>>> import numpy as np
>>> np.set_printoptions(precision=1, suppress=True, linewidth=200)
>>> rd = lambda a: np.round(a, 1) + 0
>>> K = np.array([[-3, -2, -1, 0], [1, 2, 3, 4], [5, 6, 7, 8]])
>>> U, sv, VT = np.linalg.svd(K)
>>> print(np.argmax(sv[:-1] / (sv[1:] + 1e-6)) + 1)
2
>>> M2 = U[:, :2] @ np.diag(sv[:2]) @ VT[:2]
>>> print(rd(np.linalg.norm(K - M2) / np.linalg.norm(K)))
0.0
>>> print(np.linalg.matrix_rank(K, rtol=0.05))
2
>>> print(rd(np.trace(np.linalg.pinv(K) @ K)))
2.0
>>> print(np.unique(K.round(6), axis=0).shape)
(3, 4)
>>> print(np.linalg.lstsq(K[:-1].T, K[-1])[2])
2
>>> print(np.argsort(-np.linalg.norm(K, axis=0).round(6), kind="stable")[:3])
[3 2 1]
>>> print([round(float(x), 1) for x in np.linalg.svd(K, compute_uv=False)[:3]])
[14.5, 3.0, 0.0]
>>> W0 = np.array([[7.0, 4.0, -6.0, 6.0, 6.0],
...     [4.0, 7.0, -6.0, 6.0, 6.0],
...     [-6.0, -6.0, 12.0, -9.0, -9.0],
...     [6.0, 6.0, -9.0, 12.0, 9.0],
...     [6.0, 6.0, -9.0, 9.0, 12.0]])
>>> print(W0)
[[ 7.  4. -6.  6.  6.]
 [ 4.  7. -6.  6.  6.]
 [-6. -6. 12. -9. -9.]
 [ 6.  6. -9. 12.  9.]
 [ 6.  6. -9.  9. 12.]]
>>> Q, R = np.linalg.qr(W0)
>>> print(rd(np.abs(np.diag(R))))
[13.2  4.2  4.3  3.7  3.5]
>>> print(rd(Q.T @ Q))
[[1. 0. 0. 0. 0.]
 [0. 1. 0. 0. 0.]
 [0. 0. 1. 0. 0.]
 [0. 0. 0. 1. 0.]
 [0. 0. 0. 0. 1.]]
>>> print(np.allclose(R.T @ R, W0.T @ W0))
True
>>> print(rd(Q @ R))
[[ 7.  4. -6.  6.  6.]
 [ 4.  7. -6.  6.  6.]
 [-6. -6. 12. -9. -9.]
 [ 6.  6. -9. 12.  9.]
 [ 6.  6. -9.  9. 12.]]
